>>> import numpy as np
>>> np.set_printoptions(precision=3, suppress=True, linewidth=160, floatmode="fixed")
>>> rng = np.random.default_rng(394492)
>>> z = rng.integers(0, 2, 4)
>>> K = (z[:, None] == z) * 4 + np.eye(4)
>>> K
array([[5.000, 4.000, 4.000, 4.000],
       [4.000, 5.000, 4.000, 4.000],
       [4.000, 4.000, 5.000, 4.000],
       [4.000, 4.000, 4.000, 5.000]])
>>> np.linalg.eigvals(K)
array([ 1.000, 17.000,  1.000,  1.000])
>>> np.kron(np.eye(2, dtype=int), K)
array([[5.000, 4.000, 4.000, 4.000, 0.000, 0.000, 0.000, 0.000],
       [4.000, 5.000, 4.000, 4.000, 0.000, 0.000, 0.000, 0.000],
       [4.000, 4.000, 5.000, 4.000, 0.000, 0.000, 0.000, 0.000],
       [4.000, 4.000, 4.000, 5.000, 0.000, 0.000, 0.000, 0.000],
       [0.000, 0.000, 0.000, 0.000, 5.000, 4.000, 4.000, 4.000],
       [0.000, 0.000, 0.000, 0.000, 4.000, 5.000, 4.000, 4.000],
       [0.000, 0.000, 0.000, 0.000, 4.000, 4.000, 5.000, 4.000],
       [0.000, 0.000, 0.000, 0.000, 4.000, 4.000, 4.000, 5.000]])
>>> print(np.poly(K))
[  1.000 -20.000  54.000 -52.000  17.000]
>>> data = np.load("layer17.npy")
>>> data
array([[ 0.000,  0.000,  0.000],
       [ 0.000, -1.000,  2.000],
       [ 0.000, -2.000,  3.000]])
>>> z = rng.permutation(3)
>>> z
array([0, 1, 2])
>>> B = data[z][:, z]
>>> np.diag(B)
array([ 0.000, -1.000,  3.000])
>>> np.sort(np.abs(np.linalg.eigvals(B)))
array([0.000, 1.000, 1.000])
>>> np.allclose(B, data)
True
>>> basis = np.sign(np.array([[7, -5, 3, -7], [-4, 8, -5, -6], [-1, -1, -7, 8], [-8, 0, -9, -3]]))
>>> B = (np.tril(basis, -1) + np.eye(4)) @ (np.triu(basis, 1) + np.eye(4))
>>> vals = np.array([1, -4, -3, 5])
>>> A = np.rint(B * vals @ np.linalg.inv(B)) + 0
>>> print(A)
[[  8.000   6.000   1.000   0.000]
 [-38.000 -19.000 -10.000  -8.000]
 [ 40.000  12.000  13.000  16.000]
 [-11.000  -6.000  -1.000  -3.000]]
>>> round(np.abs(np.linalg.eigvals(data)).max(), 3)
np.float64(1.0)
>>> np.allclose(data, data.T)
False
>>> print(np.linalg.matrix_power(data, 3))
[[ 0.000  0.000  0.000]
 [ 0.000 -5.000  6.000]
 [ 0.000 -6.000  7.000]]
>>> np.trace(data)
np.float64(2.0)
>>> B = A / np.sqrt((A ** 2).mean(axis=1, keepdims=True))
>>> print(np.linalg.norm(B, axis=1))
[2.000 2.000 2.000 2.000]
>>> B[1]
array([-1.713, -0.856, -0.451, -0.361])
>>> np.linalg.matrix_rank(B) == np.linalg.matrix_rank(A)
np.True_
>>> m1 = np.load("w.npy")
>>> m1
array([[5.000, 1.000, 1.000, 1.000, 1.000, 1.000],
       [1.000, 5.000, 1.000, 1.000, 1.000, 1.000],
       [1.000, 1.000, 5.000, 1.000, 1.000, 1.000],
       [1.000, 1.000, 1.000, 5.000, 1.000, 1.000],
       [1.000, 1.000, 1.000, 1.000, 5.000, 1.000],
       [1.000, 1.000, 1.000, 1.000, 1.000, 5.000]])
>>> vals, V = np.linalg.eigh(m1)
>>> x = np.array([2, 2, -2, -2, 2, 0])
>>> V * np.abs(vals) @ V.T
array([[5.000, 1.000, 1.000, 1.000, 1.000, 1.000],
       [1.000, 5.000, 1.000, 1.000, 1.000, 1.000],
       [1.000, 1.000, 5.000, 1.000, 1.000, 1.000],
       [1.000, 1.000, 1.000, 5.000, 1.000, 1.000],
       [1.000, 1.000, 1.000, 1.000, 5.000, 1.000],
       [1.000, 1.000, 1.000, 1.000, 1.000, 5.000]])
>>> np.abs(m1).sum(axis=1).max(), np.round(np.abs(vals).max(), 3)
(np.float64(10.0), np.float64(10.0))
>>> (np.sign(V[:, -1].round(6)) == np.sign(V[0, -1].round(6))).astype(int)
array([1, 1, 1, 1, 1, 1])
>>> x @ m1 @ x
np.float64(84.0)
